>>> import numpy as np
>>> np.set_printoptions(precision=2, suppress=True, linewidth=200)
>>> J = np.load("x.npy")
>>> J
array([[ 5,  6,  7,  8],
       [ 9, 10, 11, 12],
       [13, 14, 15, 16],
       [17, 18, 19, 20],
       [21, 22, 23, 24],
       [25, 26, 27, 28]])
>>> Uu, s, Vh = np.linalg.svd(J, full_matrices=False)
>>> Uu.shape, s.shape, Vh.shape
((6, 4), (4,), (4, 4))
>>> np.allclose(Uu * s @ Vh, J)
True
>>> s.round(2) + 0
array([87.63,  2.09,  0.  ,  0.  ])
>>> np.round(s / s[0], 2) + 0
array([1.  , 0.02, 0.  , 0.  ])
>>> Uu, s, Vh = np.linalg.svd(J)
>>> np.argmax(s[:-1] / (s[1:] + 1e-6)) + 1
np.int64(2)
>>> s.round(2) + 0
array([87.63,  2.09,  0.  ,  0.  ])
>>> Y = Uu[:, :2] @ np.diag(s[:2]) @ Vh[:2]
>>> np.round(np.abs(J - Y).max(), 2)
np.float64(0.0)
>>> round(np.linalg.norm(J - Y, 2), 2), round(s[2], 2)
(np.float64(0.0), np.float64(0.0))
>>> np.linalg.matrix_rank(J, rtol=0.05)
np.int64(1)
>>> Y
array([[ 5.,  6.,  7.,  8.],
       [ 9., 10., 11., 12.],
       [13., 14., 15., 16.],
       [17., 18., 19., 20.],
       [21., 22., 23., 24.],
       [25., 26., 27., 28.]])
>>> r = np.linalg.matrix_rank(J)
>>> r
np.int64(2)
>>> N = np.linalg.svd(J)[2][r:].T
>>> np.linalg.matrix_rank(J.T @ J), np.linalg.matrix_rank(J @ J.T)
(np.int64(2), np.int64(2))
>>> np.allclose(J @ N, 0)
True
>>> [int(np.linalg.matrix_rank(np.delete(J, i, axis=0))) for i in range(6)]
[2, 2, 2, 2, 2, 2]
>>> feats = np.array([[8, -8, 0, 0, 0, 0],
...     [-4, -6, 0, 0, 0, 0],
...     [7, -9, 0, 0, 0, 0],
...     [0, 0, 8, -8, 0, 0],
...     [0, 0, -4, -6, 0, 0],
...     [0, 0, 7, -9, 0, 0],
...     [0, 0, 0, 0, 8, -8],
...     [0, 0, 0, 0, -4, -6],
...     [0, 0, 0, 0, 7, -9]])
>>> u = np.array([1, 2, 1])
>>> np.polyval(u, feats[7])
array([ 1,  1,  1,  1,  9, 25])
>>> np.correlate(feats[7], feats[6], "full")
array([  0,   0,   0,   0,  32,  16, -48,   0,   0,   0,   0])
>>> q, r_ = np.linalg.qr(feats)
>>> round(abs(r_[0, 0]), 2), round(float(np.linalg.norm(feats[:, 0])), 2)
(np.float64(11.36), 11.36)
>>> np.round(q @ r_, 2) + 0
array([[ 8., -8.,  0.,  0.,  0.,  0.],
       [-4., -6.,  0.,  0.,  0.,  0.],
       [ 7., -9.,  0.,  0.,  0.,  0.],
       [ 0.,  0.,  8., -8.,  0.,  0.],
       [ 0.,  0., -4., -6.,  0.,  0.],
       [ 0.,  0.,  7., -9.,  0.,  0.],
       [ 0.,  0.,  0.,  0.,  8., -8.],
       [ 0.,  0.,  0.,  0., -4., -6.],
       [ 0.,  0.,  0.,  0.,  7., -9.]])
>>> q.round(2) + 0
array([[-0.7 , -0.16,  0.  ,  0.  ,  0.  ,  0.  ],
       [ 0.35, -0.93,  0.  ,  0.  ,  0.  ,  0.  ],
       [-0.62, -0.34,  0.  ,  0.  ,  0.  ,  0.  ],
       [ 0.  ,  0.  , -0.7 , -0.16,  0.  ,  0.  ],
       [ 0.  ,  0.  ,  0.35, -0.93,  0.  ,  0.  ],
       [ 0.  ,  0.  , -0.62, -0.34,  0.  ,  0.  ],
       [ 0.  ,  0.  ,  0.  ,  0.  , -0.7 ,  0.16],
       [ 0.  ,  0.  ,  0.  ,  0.  ,  0.35,  0.93],
       [ 0.  ,  0.  ,  0.  ,  0.  , -0.62,  0.34]])
>>> np.allclose(r_.T @ r_, feats.T @ feats)
True
>>> np.round(q.T @ q, 2) + 0
array([[1., 0., 0., 0., 0., 0.],
       [0., 1., 0., 0., 0., 0.],
       [0., 0., 1., 0., 0., 0.],
       [0., 0., 0., 1., 0., 0.],
       [0., 0., 0., 0., 1., 0.],
       [0., 0., 0., 0., 0., 1.]])
>>> r_
array([[-11.36,   9.07,   0.  ,   0.  ,   0.  ,   0.  ],
       [  0.  ,   9.94,   0.  ,   0.  ,   0.  ,   0.  ],
       [  0.  ,   0.  , -11.36,   9.07,   0.  ,   0.  ],
       [  0.  ,   0.  ,   0.  ,   9.94,   0.  ,   0.  ],
       [  0.  ,   0.  ,   0.  ,   0.  , -11.36,   9.07],
       [  0.  ,   0.  ,   0.  ,   0.  ,   0.  ,  -9.94]])
>>> np.trace(q @ q.T)
np.float64(6.0)
